% ipython --no-banner

In [1]: import numpy as np

In [2]: from numpy import linalg as LA

In [3]: np.set_printoptions(precision=2, suppress=True, linewidth=120, legacy="1.25")

In [4]: out = np.array([[0, 2, 3]])

In [5]: A = out.T @ out

In [6]: A
Out[6]: 
array([[0, 0, 0],
       [0, 4, 6],
       [0, 6, 9]])

In [7]: # 2 groups of indices that never mix

In [8]: vals, evecs = LA.eigh(A)

In [9]: x = np.array([1, 0, 2])

In [10]: evecs * np.maximum(vals, 0) @ evecs.T
Out[10]: 
array([[0., 0., 0.],
       [0., 4., 6.],
       [0., 6., 9.]])

In [11]: (np.sign(evecs[:, -1].round(6)) == np.sign(evecs[0, -1].round(6))).astype(int)
Out[11]: array([1, 0, 0])

In [12]: x @ A @ x / (x @ x), vals[0], vals[-1]
Out[12]: (7.2, 0.0, 13.0)

In [13]: np.abs(A).sum(axis=1).max(), np.abs(vals).max()
Out[13]: (15, 13.0)

In [14]: evecs * np.abs(vals) @ evecs.T
Out[14]: 
array([[0., 0., 0.],
       [0., 4., 6.],
       [0., 6., 9.]])

In [15]: x @ A @ x
Out[15]: 36

In [16]: np.argsort(-LA.norm(A, axis=0).round(6), kind="stable")[:3]
Out[16]: array([2, 1, 0])

In [17]: round(LA.norm(A, 2) / LA.norm(A), 2)
Out[17]: 1.0

In [18]: [round(float(x), 2) for x in LA.svd(A, compute_uv=False)[:3]]
Out[18]: [13.0, 0.0, 0.0]

In [19]: out = np.array([[3, 1], [0, 3]])

In [20]: cent = np.kron(out, A)

In [21]: LA.matrix_rank(cent)
Out[21]: 2

In [22]: cent
Out[22]: 
array([[ 0,  0,  0,  0,  0,  0],
       [ 0, 12, 18,  0,  4,  6],
       [ 0, 18, 27,  0,  6,  9],
       [ 0,  0,  0,  0,  0,  0],
       [ 0,  0,  0,  0, 12, 18],
       [ 0,  0,  0,  0, 18, 27]])

In [23]: (cent != 0).astype(int)
Out[23]: 
array([[0, 0, 0, 0, 0, 0],
       [0, 1, 1, 0, 1, 1],
       [0, 1, 1, 0, 1, 1],
       [0, 0, 0, 0, 0, 0],
       [0, 0, 0, 0, 1, 1],
       [0, 0, 0, 0, 1, 1]])

In [24]: cent @ cent
Out[24]: 
array([[   0,    0,    0,    0,    0,    0],
       [   0,  468,  702,    0,  312,  468],
       [   0,  702, 1053,    0,  468,  702],
       [   0,    0,    0,    0,    0,    0],
       [   0,    0,    0,    0,  468,  702],
       [   0,    0,    0,    0,  702, 1053]])
